In [1]: import numpy as np

In [2]: np.set_printoptions(precision=4, suppress=True, linewidth=140, floatmode="fixed")

In [3]: rnd = lambda a: np.round(a, 4) + 0

In [4]: m1 = np.load("mat.npy")

In [5]: m1
Out[5]: 
array([[11.0000,  3.0000,  3.0000, -3.0000, -9.0000, -6.0000,  9.0000,  0.0000,  6.0000,  6.0000,  0.0000],
       [ 3.0000,  3.0000,  1.0000, -1.0000, -3.0000, -2.0000,  3.0000,  0.0000,  2.0000,  2.0000,  0.0000],
       [ 3.0000,  1.0000,  3.0000, -1.0000, -3.0000, -2.0000,  3.0000,  0.0000,  2.0000,  2.0000,  0.0000],
       [-3.0000, -1.0000, -1.0000,  3.0000,  3.0000,  2.0000, -3.0000,  0.0000, -2.0000, -2.0000,  0.0000],
       [-9.0000, -3.0000, -3.0000,  3.0000, 11.0000,  6.0000, -9.0000,  0.0000, -6.0000, -6.0000,  0.0000],
       [-6.0000, -2.0000, -2.0000,  2.0000,  6.0000,  6.0000, -6.0000,  0.0000, -4.0000, -4.0000,  0.0000],
       [ 9.0000,  3.0000,  3.0000, -3.0000, -9.0000, -6.0000, 11.0000,  0.0000,  6.0000,  6.0000,  0.0000],
       [ 0.0000,  0.0000,  0.0000,  0.0000,  0.0000,  0.0000,  0.0000,  2.0000,  0.0000,  0.0000,  0.0000],
       [ 6.0000,  2.0000,  2.0000, -2.0000, -6.0000, -4.0000,  6.0000,  0.0000,  6.0000,  4.0000,  0.0000],
       [ 6.0000,  2.0000,  2.0000, -2.0000, -6.0000, -4.0000,  6.0000,  0.0000,  4.0000,  6.0000,  0.0000],
       [ 0.0000,  0.0000,  0.0000,  0.0000,  0.0000,  0.0000,  0.0000,  0.0000,  0.0000,  0.0000,  2.0000]])

In [6]: # 3 blocks once reordered

In [7]: evals, vecs = np.linalg.eigh(m1)

In [8]: np.unique(evals.round(6) + 0, return_counts=True)[1]
Out[8]: array([10,  1])

In [9]: (evals > 1e-8).sum(), (evals < -1e-8).sum()
Out[9]: (np.int64(11), np.int64(0))

In [10]: rnd(np.abs(vecs[:, -1]))
Out[10]: array([0.4629, 0.1543, 0.1543, 0.1543, 0.4629, 0.3086, 0.4629, 0.0000, 0.3086, 0.3086, 0.0000])

In [11]: np.abs(vecs[:, -1]).round(6).argmax()
Out[11]: np.int64(0)

In [12]: rnd(vecs.T @ vecs)
Out[12]: 
array([[1.0000, 0.0000, 0.0000, 0.0000, 0.0000, 0.0000, 0.0000, 0.0000, 0.0000, 0.0000, 0.0000],
       [0.0000, 1.0000, 0.0000, 0.0000, 0.0000, 0.0000, 0.0000, 0.0000, 0.0000, 0.0000, 0.0000],
       [0.0000, 0.0000, 1.0000, 0.0000, 0.0000, 0.0000, 0.0000, 0.0000, 0.0000, 0.0000, 0.0000],
       [0.0000, 0.0000, 0.0000, 1.0000, 0.0000, 0.0000, 0.0000, 0.0000, 0.0000, 0.0000, 0.0000],
       [0.0000, 0.0000, 0.0000, 0.0000, 1.0000, 0.0000, 0.0000, 0.0000, 0.0000, 0.0000, 0.0000],
       [0.0000, 0.0000, 0.0000, 0.0000, 0.0000, 1.0000, 0.0000, 0.0000, 0.0000, 0.0000, 0.0000],
       [0.0000, 0.0000, 0.0000, 0.0000, 0.0000, 0.0000, 1.0000, 0.0000, 0.0000, 0.0000, 0.0000],
       [0.0000, 0.0000, 0.0000, 0.0000, 0.0000, 0.0000, 0.0000, 1.0000, 0.0000, 0.0000, 0.0000],
       [0.0000, 0.0000, 0.0000, 0.0000, 0.0000, 0.0000, 0.0000, 0.0000, 1.0000, 0.0000, 0.0000],
       [0.0000, 0.0000, 0.0000, 0.0000, 0.0000, 0.0000, 0.0000, 0.0000, 0.0000, 1.0000, 0.0000],
       [0.0000, 0.0000, 0.0000, 0.0000, 0.0000, 0.0000, 0.0000, 0.0000, 0.0000, 0.0000, 1.0000]])

In [13]: rnd(vecs @ np.diag(evals) @ vecs.T)
Out[13]: 
array([[11.0000,  3.0000,  3.0000, -3.0000, -9.0000, -6.0000,  9.0000,  0.0000,  6.0000,  6.0000,  0.0000],
       [ 3.0000,  3.0000,  1.0000, -1.0000, -3.0000, -2.0000,  3.0000,  0.0000,  2.0000,  2.0000,  0.0000],
       [ 3.0000,  1.0000,  3.0000, -1.0000, -3.0000, -2.0000,  3.0000,  0.0000,  2.0000,  2.0000,  0.0000],
       [-3.0000, -1.0000, -1.0000,  3.0000,  3.0000,  2.0000, -3.0000,  0.0000, -2.0000, -2.0000,  0.0000],
       [-9.0000, -3.0000, -3.0000,  3.0000, 11.0000,  6.0000, -9.0000,  0.0000, -6.0000, -6.0000,  0.0000],
       [-6.0000, -2.0000, -2.0000,  2.0000,  6.0000,  6.0000, -6.0000,  0.0000, -4.0000, -4.0000,  0.0000],
       [ 9.0000,  3.0000,  3.0000, -3.0000, -9.0000, -6.0000, 11.0000,  0.0000,  6.0000,  6.0000,  0.0000],
       [ 0.0000,  0.0000,  0.0000,  0.0000,  0.0000,  0.0000,  0.0000,  2.0000,  0.0000,  0.0000,  0.0000],
       [ 6.0000,  2.0000,  2.0000, -2.0000, -6.0000, -4.0000,  6.0000,  0.0000,  6.0000,  4.0000,  0.0000],
       [ 6.0000,  2.0000,  2.0000, -2.0000, -6.0000, -4.0000,  6.0000,  0.0000,  4.0000,  6.0000,  0.0000],
       [ 0.0000,  0.0000,  0.0000,  0.0000,  0.0000,  0.0000,  0.0000,  0.0000,  0.0000,  0.0000,  2.0000]])

In [14]: arr = np.loadtxt("w.csv", delimiter=",")

In [15]: rnd(arr)
Out[15]: 
array([[-0.1968, -0.0180, -1.2035, -2.7409],
       [ 1.8066, -1.7089, -0.4066,  1.6281],
       [-1.9153,  1.8545,  0.6927, -1.1886],
       [ 1.9589, -1.9462, -1.0109,  0.5942],
       [-0.1624, -0.0525, -1.2230, -2.7341],
       [ 1.7608, -1.6525, -0.3160,  1.7518],
       [-0.3935,  0.6003,  1.4818,  2.5078],
       [-0.5055,  0.7084,  1.5207,  2.4352],
       [-0.6189,  0.8172,  1.5554,  2.3516],
       [ 1.7119, -1.8021, -1.5022, -0.7518],
       [ 1.3905, -1.2282,  0.2196,  2.3473],
       [-1.1818,  1.0013, -0.4470, -2.5300],
       [ 1.0278, -1.2018, -1.6344, -1.9565],
       [ 1.8033, -1.8723, -1.4234, -0.4655],
       [-1.8849,  1.8110,  0.5957, -1.3464],
       [ 1.6815, -1.7777, -1.5220, -0.8341],
       [-0.3411,  0.5493,  1.4620,  2.5386],
       [ 1.1351, -0.9512,  0.4935,  2.5619],
       [ 0.5584, -0.3485,  0.9729,  2.7605],
       [-0.4869,  0.2754, -1.0223, -2.7644],
       [ 0.8700, -1.0549, -1.6132, -2.1279],
       [ 1.5579, -1.6751, -1.5816, -1.1249],
       [-0.3060,  0.0918, -1.1388, -2.7570],
       [ 0.2352, -0.4460, -1.4190, -2.5947],
       [-1.9275,  1.9500,  1.2088, -0.1447],
       [-0.0572,  0.2709,  1.3379,  2.6708],
       [ 0.2609, -0.4712, -1.4298, -2.5818],
       [ 0.1864,  0.0285,  1.2094,  2.7389],
       [ 1.9576, -1.9500, -1.0408,  0.5310]])

In [16]: # rank 2

In [17]: r = np.linalg.matrix_rank(arr)

In [18]: r
Out[18]: np.int64(2)

In [19]: ns = np.linalg.svd(arr)[2][r:].T

In [20]: [int(np.linalg.matrix_rank(arr[:, :j + 1])) for j in range(4)]
Out[20]: [1, 2, 2, 2]

In [21]: ns.shape
Out[21]: (4, 2)

In [22]: [int(np.linalg.matrix_rank(np.delete(arr, i, axis=0))) for i in range(29)]
Out[22]: 
[2,
 2,
 2,
 2,
 2,
 2,
 2,
 2,
 2,
 2,
 2,
 2,
 2,
 2,
 2,
 2,
 2,
 2,
 2,
 2,
 2,
 2,
 2,
 2,
 2,
 2,
 2,
 2,
 2]

In [23]: np.linalg.matrix_rank(arr.T @ arr), np.linalg.matrix_rank(arr @ arr.T)
Out[23]: (np.int64(2), np.int64(2))

In [24]: np.allclose(arr @ ns, 0)
Out[24]: True

In [25]: rnd(np.linalg.norm(arr, "nuc"))
Out[25]: np.float64(22.7318)

In [26]: rnd(np.linalg.norm(arr[23], 1)), rnd(np.linalg.norm(arr[23], np.inf))
Out[26]: (np.float64(4.6948), np.float64(2.5947))

In [27]: rnd(np.linalg.norm(arr) ** 2 / np.linalg.norm(arr, 2) ** 2)
Out[27]: np.float64(1.6669)

In [28]: rnd(np.linalg.norm(arr, 1)), rnd(np.linalg.norm(arr, np.inf))
Out[28]: (np.float64(56.0609), np.float64(5.9395))

In [29]: rnd(np.linalg.norm(arr, axis=0))
Out[29]: array([ 6.6797,  6.7075,  6.4916, 11.3689])

In [30]: arr.reshape(29, 5)
---------------------------------------------------------------------------
ValueError                                Traceback (most recent call last)
Cell In[30], line 1
----> 1 arr.reshape(29, 5)

ValueError: cannot reshape array of size 116 into shape (29,5)

In [31]: rnd(arr.reshape(2, -1))
Out[31]: 
array([[-0.1968, -0.0180, -1.2035, -2.7409,  1.8066, -1.7089, -0.4066,  1.6281, -1.9153,  1.8545,  0.6927, -1.1886,  1.9589, -1.9462,
        -1.0109,  0.5942, -0.1624, -0.0525, -1.2230, -2.7341,  1.7608, -1.6525, -0.3160,  1.7518, -0.3935,  0.6003,  1.4818,  2.5078,
        -0.5055,  0.7084,  1.5207,  2.4352, -0.6189,  0.8172,  1.5554,  2.3516,  1.7119, -1.8021, -1.5022, -0.7518,  1.3905, -1.2282,
         0.2196,  2.3473, -1.1818,  1.0013, -0.4470, -2.5300,  1.0278, -1.2018, -1.6344, -1.9565,  1.8033, -1.8723, -1.4234, -0.4655,
        -1.8849,  1.8110],
       [ 0.5957, -1.3464,  1.6815, -1.7777, -1.5220, -0.8341, -0.3411,  0.5493,  1.4620,  2.5386,  1.1351, -0.9512,  0.4935,  2.5619,
         0.5584, -0.3485,  0.9729,  2.7605, -0.4869,  0.2754, -1.0223, -2.7644,  0.8700, -1.0549, -1.6132, -2.1279,  1.5579, -1.6751,
        -1.5816, -1.1249, -0.3060,  0.0918, -1.1388, -2.7570,  0.2352, -0.4460, -1.4190, -2.5947, -1.9275,  1.9500,  1.2088, -0.1447,
        -0.0572,  0.2709,  1.3379,  2.6708,  0.2609, -0.4712, -1.4298, -2.5818,  0.1864,  0.0285,  1.2094,  2.7389,  1.9576, -1.9500,
        -1.0408,  0.5310]])

In [32]: T = arr.reshape(29, 2, -1)

In [33]: rnd(T.transpose(1, 0, 2))
Out[33]: 
array([[[-0.1968, -0.0180],
        [ 1.8066, -1.7089],
        [-1.9153,  1.8545],
        [ 1.9589, -1.9462],
        [-0.1624, -0.0525],
        [ 1.7608, -1.6525],
        [-0.3935,  0.6003],
        [-0.5055,  0.7084],
        [-0.6189,  0.8172],
        [ 1.7119, -1.8021],
        [ 1.3905, -1.2282],
        [-1.1818,  1.0013],
        [ 1.0278, -1.2018],
        [ 1.8033, -1.8723],
        [-1.8849,  1.8110],
        [ 1.6815, -1.7777],
        [-0.3411,  0.5493],
        [ 1.1351, -0.9512],
        [ 0.5584, -0.3485],
        [-0.4869,  0.2754],
        [ 0.8700, -1.0549],
        [ 1.5579, -1.6751],
        [-0.3060,  0.0918],
        [ 0.2352, -0.4460],
        [-1.9275,  1.9500],
        [-0.0572,  0.2709],
        [ 0.2609, -0.4712],
        [ 0.1864,  0.0285],
        [ 1.9576, -1.9500]],

       [[-1.2035, -2.7409],
        [-0.4066,  1.6281],
        [ 0.6927, -1.1886],
        [-1.0109,  0.5942],
        [-1.2230, -2.7341],
        [-0.3160,  1.7518],
        [ 1.4818,  2.5078],
        [ 1.5207,  2.4352],
        [ 1.5554,  2.3516],
        [-1.5022, -0.7518],
        [ 0.2196,  2.3473],
        [-0.4470, -2.5300],
        [-1.6344, -1.9565],
        [-1.4234, -0.4655],
        [ 0.5957, -1.3464],
        [-1.5220, -0.8341],
        [ 1.4620,  2.5386],
        [ 0.4935,  2.5619],
        [ 0.9729,  2.7605],
        [-1.0223, -2.7644],
        [-1.6132, -2.1279],
        [-1.5816, -1.1249],
        [-1.1388, -2.7570],
        [-1.4190, -2.5947],
        [ 1.2088, -0.1447],
        [ 1.3379,  2.6708],
        [-1.4298, -2.5818],
        [ 1.2094,  2.7389],
        [-1.0408,  0.5310]]])

In [34]: np.einsum("ihd,jhd->hij", T, T).shape
Out[34]: (2, 29, 29)

In [35]: rnd(np.swapaxes(T, 1, 2)[1])
Out[35]: 
array([[ 1.8066, -0.4066],
       [-1.7089,  1.6281]])

In [36]: np.unique(arr.round(6), axis=0).shape
Out[36]: (29, 4)

In [37]: rnd(np.trace(np.linalg.pinv(arr) @ arr))
Out[37]: np.float64(2.0)

In [38]: np.abs(np.diag(np.linalg.qr(arr)[1])) > 1e-9
Out[38]: array([ True,  True, False, False])

In [39]: U, sig, VT = np.linalg.svd(arr)

In [40]: np.argmax(sig[:-1] / (sig[1:] + 1e-6)) + 1
Out[40]: np.int64(2)

In [41]: Y = U[:, :2] @ np.diag(sig[:2]) @ VT[:2]

In [42]: rnd(Y)
Out[42]: 
array([[-0.1968, -0.0180, -1.2035, -2.7409],
       [ 1.8066, -1.7089, -0.4066,  1.6281],
       [-1.9153,  1.8545,  0.6927, -1.1886],
       [ 1.9589, -1.9462, -1.0109,  0.5942],
       [-0.1624, -0.0525, -1.2230, -2.7341],
       [ 1.7608, -1.6525, -0.3160,  1.7518],
       [-0.3935,  0.6003,  1.4818,  2.5078],
       [-0.5055,  0.7084,  1.5207,  2.4352],
       [-0.6189,  0.8172,  1.5554,  2.3516],
       [ 1.7119, -1.8021, -1.5022, -0.7518],
       [ 1.3905, -1.2282,  0.2196,  2.3473],
       [-1.1818,  1.0013, -0.4470, -2.5300],
       [ 1.0278, -1.2018, -1.6344, -1.9565],
       [ 1.8033, -1.8723, -1.4234, -0.4655],
       [-1.8849,  1.8110,  0.5957, -1.3464],
       [ 1.6815, -1.7777, -1.5220, -0.8341],
       [-0.3411,  0.5493,  1.4620,  2.5386],
       [ 1.1351, -0.9512,  0.4935,  2.5619],
       [ 0.5584, -0.3485,  0.9729,  2.7605],
       [-0.4869,  0.2754, -1.0223, -2.7644],
       [ 0.8700, -1.0549, -1.6132, -2.1279],
       [ 1.5579, -1.6751, -1.5816, -1.1249],
       [-0.3060,  0.0918, -1.1388, -2.7570],
       [ 0.2352, -0.4460, -1.4190, -2.5947],
       [-1.9275,  1.9500,  1.2088, -0.1447],
       [-0.0572,  0.2709,  1.3379,  2.6708],
       [ 0.2609, -0.4712, -1.4298, -2.5818],
       [ 0.1864,  0.0285,  1.2094,  2.7389],
       [ 1.9576, -1.9500, -1.0408,  0.5310]])

In [43]: rnd(np.linalg.norm(arr - Y) / np.linalg.norm(arr))
Out[43]: np.float64(0.0)

In [44]: rnd(np.abs(arr - Y).max())
Out[44]: np.float64(0.0)

In [45]: rnd(np.linalg.norm(arr - Y, 2)), rnd(sig[2])
Out[45]: (np.float64(0.0), np.float64(0.0))

In [46]: X = np.load("out7.npy")

In [47]: X
Out[47]: 
array([[ 5,  5,  5,  5,  5,  5],
       [ 5, 10, 10, 10, 10, 10],
       [ 5, 10, 15, 15, 15, 15],
       [ 5, 10, 15, 20, 20, 20],
       [ 5, 10, 15, 20, 25, 25],
       [ 5, 10, 15, 20, 25, 30]])

In [48]: [round(float(x), 4) for x in np.linalg.svd(arr, compute_uv=False)[:3]]
Out[48]: [12.5133, 10.2185, 0.0]

In [49]: np.argsort(-np.linalg.norm(arr, axis=0).round(6), kind="stable")[:3]
Out[49]: array([3, 1, 0])

In [50]: rnd(np.linalg.norm(arr, 2) / np.linalg.norm(arr))
Out[50]: np.float64(0.7746)

In [51]: np.linalg.matrix_rank(arr, rtol=0.1)
Out[51]: np.int64(2)

In [52]: np.linalg.cond(arr) > 100
Out[52]: np.True_
